$ python -q
>>> import numpy as np
>>> import numpy.linalg as la
>>> np.set_printoptions(suppress=True, linewidth=120)
>>> M = np.array([[1, 0, 0, 0, 0],
...     [0, 0, 1, 0, 0],
...     [0, 1, 0, 0, 0],
...     [0, 0, 0, 0, 1],
...     [0, 0, 0, 1, 0]])
>>> try:
...     la.cholesky(M)
... except la.LinAlgError as e:
...     print("failed:", e)
... 
failed: Matrix is not positive definite
>>> round(la.eigvalsh(M).min(), 1)
np.float64(-1.0)
>>> [round(float(la.det(M[:i, :i])), 2) + 0 for i in range(1, 6)]
[1.0, 0.0, -1.0, 0.0, 1.0]
>>> x0 = np.array([1, 1, 1, 1, 0])
>>> h1 = np.maximum(M @ x0, 0)
>>> M.T @ h1
array([1, 1, 1, 1, 0])
>>> np.flatnonzero(h1 > 1e-9)
array([0, 1, 2, 4])
>>> np.maximum(M @ (3 * x0), 0)
array([3, 3, 3, 0, 3])
>>> M * (h1 > 1e-9)[:, None]
array([[1, 0, 0, 0, 0],
       [0, 0, 1, 0, 0],
       [0, 1, 0, 0, 0],
       [0, 0, 0, 0, 0],
       [0, 0, 0, 1, 0]])
>>> np.maximum(M @ x0, 0) - np.maximum(-M @ x0, 0)
array([1, 1, 1, 0, 1])
>>> vals, evecs = la.eigh(M)
>>> np.round(evecs.T @ M @ evecs, 1) + 0
array([[-1.,  0.,  0.,  0.,  0.],
       [ 0., -1.,  0.,  0.,  0.],
       [ 0.,  0.,  1.,  0.,  0.],
       [ 0.,  0.,  0.,  1.,  0.],
       [ 0.,  0.,  0.,  0.,  1.]])
>>> np.round(la.eigvalsh(M + -1 * np.eye(5)), 1)
array([-2., -2.,  0.,  0.,  0.])
>>> vals.sum(), np.trace(M)
(np.float64(1.0), np.int64(1))
>>> np.round(la.svd(M, compute_uv=False), 1)
array([1., 1., 1., 1., 1.])
>>> np.round(evecs @ np.diag(vals) @ evecs.T, 1) + 0
array([[1., 0., 0., 0., 0.],
       [0., 0., 1., 0., 0.],
       [0., 1., 0., 0., 0.],
       [0., 0., 0., 0., 1.],
       [0., 0., 0., 1., 0.]])
>>> F = np.load("w.npy")
>>> F
array([[2, 2, 2],
       [1, 1, 1],
       [1, 1, 1],
       [3, 3, 3],
       [1, 1, 1]])
>>> t = np.radians(180)
>>> Rm = np.eye(3)
>>> Rm[1, 1] = Rm[2, 2] = np.cos(t)
>>> Rm[1, 2], Rm[2, 1] = -np.sin(t), np.sin(t)
>>> Rm.round(1) + 0
array([[ 1.,  0.,  0.],
       [ 0., -1.,  0.],
       [ 0.,  0., -1.]])
>>> Y = F @ Rm.T
>>> round(la.det(Rm), 1), np.trace(Rm)
(np.float64(1.0), np.float64(-1.0))
>>> np.allclose(F @ F.T, Y @ Y.T)
True
>>> np.round(la.svd(F, compute_uv=False), 1) + 0, np.round(la.svd(Y, compute_uv=False), 1) + 0
(array([6.9, 0. , 0. ]), array([6.9, 0. , 0. ]))
>>> Y.round(1)
array([[ 2., -2., -2.],
       [ 1., -1., -1.],
       [ 1., -1., -1.],
       [ 3., -3., -3.],
       [ 1., -1., -1.]])
>>> U, sig, Vt = la.svd(Y)
>>> evecs = Vt[:(sig > 1e-8).sum()]
>>> rng = np.random.default_rng(457)
>>> x0 = Y[1] + -2 * Y[3] + rng.integers(2) * np.eye(3)[2]
>>> x0.round(1)
array([-5.,  5.,  5.])
>>> np.allclose(evecs.T @ evecs @ x0, x0)
True
>>> round(float(la.norm(x0 - evecs.T @ evecs @ x0)), 1)
0.0
>>> U, sig, Vt = la.svd(F)
>>> np.argmax(sig[:-1] / (sig[1:] + 1e-6)) + 1
np.int64(1)
>>> Y = U[:, :1] @ np.diag(sig[:1]) @ Vt[:1]
>>> np.round(la.norm(F - Y, 2), 1), np.round(sig[1], 1)
(np.float64(0.0), np.float64(0.0))
>>> Y.round(1)
array([[2., 2., 2.],
       [1., 1., 1.],
       [1., 1., 1.],
       [3., 3., 3.],
       [1., 1., 1.]])
>>> W0 = np.load("mat.npy")
>>> W0
array([[ 16.4,  -0.6,  26.1,   2.3],
       [-15.2,  -5.4,  -7.8,  -6.9],
       [ 24.1, -13.1, -12.1,  18.8],
       [ 29.9,   9.6,   2.5,  20. ],
       [-38.5,   2.2,  -6.6,   4.2],
       [ 10.5,  -9.9,  15. , -15.7],
       [  2.6,   1.3,  21.9,  -9.6],
       [ 11.3,   0.1,   2.9,   5.9],
       [ 20.1,   3.7,  -8.1,  -6.4],
       [ 12.5,  -6.9,  -5.1,  -4.9],
       [-19.3,   3.4,  -5.9,   1.6],
       [-11.1,   1.8,   6.1,  -4.7],
       [ -3.1, -11.7,  31.5,   4.8],
       [ 12.3,   2.3,  -4.4,  -1.5],
       [  9.8,   0.1,  -6.8,   7.5],
       [  7.2,  -5.2, -19.6,  11.5],
       [-11.5,  -5.1, -16.3, -10.1],
       [-10.4,  -0.7,   7.6,   5.2],
       [ 43.6,  -0.3,  -1. ,   3. ],
       [ 13.8,   4.6,  19.5,   5.1],
       [  1.3,   6.8, -23.2, -17.4],
       [ 14.5,   7.3,   5.5, -10.4],
       [ -4.3,   7.6,   6.5, -10.6],
       [-12. ,   0.5,  -8.9,  -3.6],
       [-25.3, -16.7,   0.2,  -3.9],
       [-29.7,   1.8,  15.2,   5.8]])
>>> t = np.radians(72)
>>> Rm = np.eye(4)
>>> Rm[0, 0] = Rm[2, 2] = np.cos(t)
>>> Rm[0, 2], Rm[2, 0] = -np.sin(t), np.sin(t)
>>> Rm.round(1)
array([[ 0.3,  0. , -1. ,  0. ],
       [ 0. ,  1. ,  0. ,  0. ],
       [ 1. ,  0. ,  0.3,  0. ],
       [ 0. ,  0. ,  0. ,  1. ]])
>>> Y = W0 @ Rm.T
>>> np.allclose(la.norm(W0, axis=1), la.norm(Y, axis=1))
True
>>> round(la.det(Rm), 1), np.round(np.trace(Rm), 1)
(np.float64(1.0), np.float64(2.6))
>>> np.round(np.abs(Y - W0).max(axis=0), 1)
array([36.2,  0. , 42.2,  0. ])
>>> J = np.loadtxt("case15.csv", delimiter=",")
>>> J
array([[ 4.,  4.,  0., 14., 14.,  0.],
       [ 6.,  0.,  4., 21.,  0., 14.],
       [ 4.,  4.,  6., 14., 14., 21.],
       [12., 12.,  0., 18., 18.,  0.],
       [18.,  0., 12., 27.,  0., 18.],
       [12., 12., 18., 18., 18., 27.]])
>>> round(float(la.norm(J, 2)), 1)
72.3
>>> la.norm(J, axis=1).argmax()
np.int64(5)
>>> np.round(la.norm(J[5] - J[4]), 1)
np.float64(26.5)
>>> round(float(la.norm(J) ** 2 / la.norm(J, 2) ** 2), 1)
1.2
>>> np.round(la.norm(J, 1), 1), round(float(la.norm(J, np.inf)), 1)
(np.float64(112.0), 105.0)
>>> np.round(la.norm(J[5], 1), 1), round(float(la.norm(J[5], np.inf)), 1)
(np.float64(105.0), 27.0)
>>> Y = J[0, 0] * J[1:] - np.outer(J[1:, 0], J[0])
>>> Y
array([[   0.,  -24.,   16.,    0.,  -84.,   56.],
       [   0.,    0.,   24.,    0.,    0.,   84.],
       [   0.,    0.,    0.,  -96.,  -96.,    0.],
       [   0.,  -72.,   48., -144., -252.,   72.],
       [   0.,    0.,   72.,  -96.,  -96.,  108.]])
>>> np.flatnonzero(~Y.round(6).any(axis=1))
array([], dtype=int64)
>>> def softmax(z):
...     e = np.exp(z - z.max(axis=-1, keepdims=True))
...     return e / e.sum(axis=-1, keepdims=True)
... 
>>> np.round(softmax(Y[2] + 4), 1) + 0
array([0.2, 0.2, 0.2, 0. , 0. , 0.2])
>>> softmax(Y).sum(axis=1)
array([1., 1., 1., 1., 1.])
>>> np.round(softmax(Y[2]), 1) + 0
array([0.2, 0.2, 0.2, 0. , 0. , 0.2])
>>> S = Y @ Y.T / np.sqrt(6)
>>> softmax(S)
array([[0., 0., 0., 1., 0.],
       [0., 0., 0., 0., 1.],
       [0., 0., 0., 1., 0.],
       [0., 0., 0., 1., 0.],
       [0., 0., 0., 1., 0.]])
>>> softmax(S + np.triu(np.full(S.shape, -np.inf), 1))
array([[1., 0., 0., 0., 0.],
       [0., 1., 0., 0., 0.],
       [0., 0., 1., 0., 0.],
       [0., 0., 0., 1., 0.],
       [0., 0., 0., 1., 0.]])
>>> softmax(S).round(6).argmax(axis=1)
array([3, 4, 3, 3, 3])
>>> arr = np.load("a.npy")
>>> arr
array([[ -0.5,  -0.3,  -0.2,   1.1],
       [ -1.4,   1.5,   1.1,   1.2],
       [ -1.9,  -0.4,   0. ,   0.1],
       [ -0.3,  -1.3,  -1.8,   0.8],
       [  1.2,   1. ,   1.1,   0. ],
       [  0.3,   0.2,  -0.8,   2.1],
       [  0. ,  -0.1,  -0.1,   0.3],
       [  1.4,  -0.1,  -1.2,  -0.2],
       [  0.4,  -0.9,   0.5,  -1.4],
       [ -8. , -32. , -50. , -18. ],
       [  0.2,   1.6,  -1.2,  -0.4],
       [  0.4,  -0.4,  -2.3,  -1.1],
       [ -0.3,   1. ,   0.2,  -1.8],
       [  1.4,   0.1,   0.6,   0.7],
       [ -0.8,  -0.5,   0.9,   2. ],
       [ -0.5,  -1.5,   0.4,  -1.1],
       [  0.1,  -0.9,   0.2,  -1.4],
       [  2. ,   0.1,  -0.4,  -2.1],
       [  1.7,  -0.3,  -0.3,  -0.1],
       [ -2.4,   0.4,  -1.8,  -0.1],
       [  0.6,   1.2,   0.9,   1. ],
       [ -0.5,   0.1,   1.2,  -0.9]])
>>> # row 9 dominates
>>> Y = np.c_[arr[:, :1] @ np.array([[3]]), np.array([1, 0, 1, 2, 3, 0, 0, 5, 0, 1, 5, 5, 0, 3, 3, 3, 0, 3, 1, 2, 2, 5])]
>>> Y.round(1)
array([[ -1.5,   1. ],
       [ -4.2,   0. ],
       [ -5.7,   1. ],
       [ -0.9,   2. ],
       [  3.6,   3. ],
       [  0.9,   0. ],
       [  0. ,   0. ],
       [  4.2,   5. ],
       [  1.2,   0. ],
       [-24. ,   1. ],
       [  0.6,   5. ],
       [  1.2,   5. ],
       [ -0.9,   0. ],
       [  4.2,   3. ],
       [ -2.4,   3. ],
       [ -1.5,   3. ],
       [  0.3,   0. ],
       [  6. ,   3. ],
       [  5.1,   1. ],
       [ -7.2,   2. ],
       [  1.8,   2. ],
       [ -1.5,   5. ]])
>>> la.matrix_rank(np.c_[arr, Y])
np.int64(5)
>>> np.round(la.lstsq(arr, Y[:, 0])[0], 1) + 0
array([3., 0., 0., 0.])
>>> np.round(la.norm(Y - arr @ la.lstsq(arr, Y)[0], axis=0), 1) + 0
array([ 0. , 11.9])
>>> np.round(la.norm(la.qr(arr)[0].T @ Y, axis=0) ** 2 / ((Y ** 2).sum(axis=0) + 1e-12), 1)
array([1. , 0.1])
>>> la.matrix_rank(Y)
np.int64(2)
>>> W = np.array([[-3, 3, 2, -2], [-2, -1, -3, -1]])
>>> beta = np.array([3, -1, -2, 0])
>>> hid = np.maximum(Y @ W + beta, 0)
>>> (hid > 0).astype(int)
array([[1, 0, 0, 1],
       [1, 0, 0, 1],
       [1, 0, 0, 1],
       [1, 0, 0, 0],
       [0, 1, 0, 0],
       [1, 1, 0, 0],
       [1, 0, 0, 0],
       [0, 1, 0, 0],
       [0, 1, 1, 0],
       [1, 0, 0, 1],
       [0, 0, 0, 0],
       [0, 0, 0, 0],
       [1, 0, 0, 1],
       [0, 1, 0, 0],
       [1, 0, 0, 1],
       [1, 0, 0, 0],
       [1, 0, 0, 0],
       [0, 1, 1, 0],
       [0, 1, 1, 0],
       [1, 0, 0, 1],
       [0, 1, 0, 0],
       [0, 0, 0, 0]])
>>> la.matrix_rank(hid)
np.int64(4)
>>> W2 = np.array([[0, 3], [0, 1], [3, 0], [3, 0]])
>>> W @ W2
array([[  0,  -6],
       [-12,  -7]])
>>> mat = 0.5 ** np.abs(np.subtract.outer(np.arange(4), np.arange(4)))
>>> mat.round(1)
array([[1. , 0.5, 0.2, 0.1],
       [0.5, 1. , 0.5, 0.2],
       [0.2, 0.5, 1. , 0.5],
       [0.1, 0.2, 0.5, 1. ]])
>>> # symmetric, so the eigenvalues are real
>>> x0 = np.ones(4)
>>> for _ in range(4):
...     x0 = mat @ x0
...     x0 /= la.norm(x0)
...     print(round(x0 @ mat @ x0, 1))
... 
2.1
2.1
2.1
2.1
>>> round(float(la.eigvalsh(mat)[-1]), 1)
2.1
>>> x0.round(1)
array([0.4, 0.6, 0.6, 0.4])
>>> Y = mat + rng.integers(-2, 3, (4, 1)) @ rng.integers(-2, 3, (1, 4))
>>> Y.round(1)
array([[ 3. ,  0.5, -0.8, -1.9],
       [ 2.5,  1. , -0.5, -1.8],
       [-3.8,  0.5,  3. ,  4.5],
       [-3.9,  0.2,  2.5,  5. ]])
>>> Y - mat
array([[ 2.,  0., -1., -2.],
       [ 2.,  0., -1., -2.],
       [-4.,  0.,  2.,  4.],
       [-4.,  0.,  2.,  4.]])
>>> np.round(la.svd(Y - mat, compute_uv=False), 1) + 0
array([9.5, 0. , 0. , 0. ])
>>> Y = mat / np.sqrt((mat ** 2).mean(axis=1, keepdims=True))
>>> la.matrix_rank(mat - mat.mean(axis=1, keepdims=True))
np.int64(3)
>>> Y[2]
array([0.4, 0.8, 1.6, 0.8])
>>> lab = arr[:, 3] > np.median(arr[:, 3])
>>> r0 = arr[lab].mean(axis=0) - arr[~lab].mean(axis=0)
>>> (((arr - arr.mean(axis=0)) @ r0 > 0) == lab).mean()
np.float64(0.5)
>>> ((arr - arr.mean(axis=0)) @ r0 > 0).astype(int)
array([1, 1, 1, 1, 1, 1, 1, 1, 1, 0, 1, 1, 1, 1, 1, 1, 1, 1, 1, 1, 1, 1])
>>> np.argsort(-np.abs(r0).round(6), kind="stable")
array([2, 3, 1, 0])
>>> r0 = np.array([-1, 0, 1, -2])
>>> Y = mat + np.outer(r0, np.eye(4)[1])
>>> Y.round(1)
array([[ 1. , -0.5,  0.2,  0.1],
       [ 0.5,  1. ,  0.5,  0.2],
       [ 0.2,  1.5,  1. ,  0.5],
       [ 0.1, -1.8,  0.5,  1. ]])
>>> la.matrix_rank(la.inv(Y) - la.inv(mat), tol=1e-8)
np.int64(1)
>>> K = np.array([[0, 5, 10],
...     [0, 5, 10],
...     [0, 5, 10],
...     [0, 5, 10],
...     [0, 5, 10],
...     [0, 5, 10],
...     [0, 5, 10],
...     [0, 5, 10],
...     [0, 4, 7],
...     [0, 6, 13],
...     [0, 5, 10],
...     [0, 6, 13],
...     [0, 5, 10],
...     [0, 4, 7],
...     [0, 6, 13],
...     [0, 5, 10]])
>>> W = np.array([[-3, -1, 1, 0, 1, -7], [1, -3, 9, 2, -7, 6], [7, 7, -4, -5, 5, 0]])
>>> beta = np.array([1, 7, 5, 9, 7, 5])
>>> hid = np.maximum(K @ W + beta, 0)
>>> hid
array([[76, 62, 10,  0, 22, 35],
       [76, 62, 10,  0, 22, 35],
       [76, 62, 10,  0, 22, 35],
       [76, 62, 10,  0, 22, 35],
       [76, 62, 10,  0, 22, 35],
       [76, 62, 10,  0, 22, 35],
       [76, 62, 10,  0, 22, 35],
       [76, 62, 10,  0, 22, 35],
       [54, 44, 13,  0, 14, 29],
       [98, 80,  7,  0, 30, 41],
       [76, 62, 10,  0, 22, 35],
       [98, 80,  7,  0, 30, 41],
       [76, 62, 10,  0, 22, 35],
       [54, 44, 13,  0, 14, 29],
       [98, 80,  7,  0, 30, 41],
       [76, 62, 10,  0, 22, 35]])
>>> la.matrix_rank(hid)
np.int64(2)
>>> W2 = np.array([[0, 5], [9, 5], [7, 8], [2, 1], [4, 7], [8, 8]])
>>> (hid @ W2).round(6).argmax(axis=1)
array([1, 1, 1, 1, 1, 1, 1, 1, 1, 1, 1, 1, 1, 1, 1, 1])
>>> hid @ W2
array([[ 996, 1204],
       [ 996, 1204],
       [ 996, 1204],
       [ 996, 1204],
       [ 996, 1204],
       [ 996, 1204],
       [ 996, 1204],
       [ 996, 1204],
       [ 775,  924],
       [1217, 1484],
       [ 996, 1204],
       [1217, 1484],
       [ 996, 1204],
       [ 775,  924],
       [1217, 1484],
       [ 996, 1204]])
>>> U, sig, Vt = la.svd(K)
>>> np.argmax(sig[:-1] / (sig[1:] + 1e-6)) + 1
np.int64(2)
>>> sig.round(1)
array([46.,  1.,  0.])
>>> Y = U[:, :2] @ np.diag(sig[:2]) @ Vt[:2]
>>> np.round(np.abs(K - Y).max(), 1)
np.float64(0.0)
>>> Y.round(1)
array([[ 0.,  5., 10.],
       [ 0.,  5., 10.],
       [ 0.,  5., 10.],
       [ 0.,  5., 10.],
       [ 0.,  5., 10.],
       [ 0.,  5., 10.],
       [ 0.,  5., 10.],
       [ 0.,  5., 10.],
       [ 0.,  4.,  7.],
       [ 0.,  6., 13.],
       [ 0.,  5., 10.],
       [ 0.,  6., 13.],
       [ 0.,  5., 10.],
       [ 0.,  4.,  7.],
       [ 0.,  6., 13.],
       [ 0.,  5., 10.]])
>>> la.matrix_rank(Y)
np.int64(2)
>>> np.round(la.norm(K - Y) / la.norm(K), 1)
np.float64(0.0)
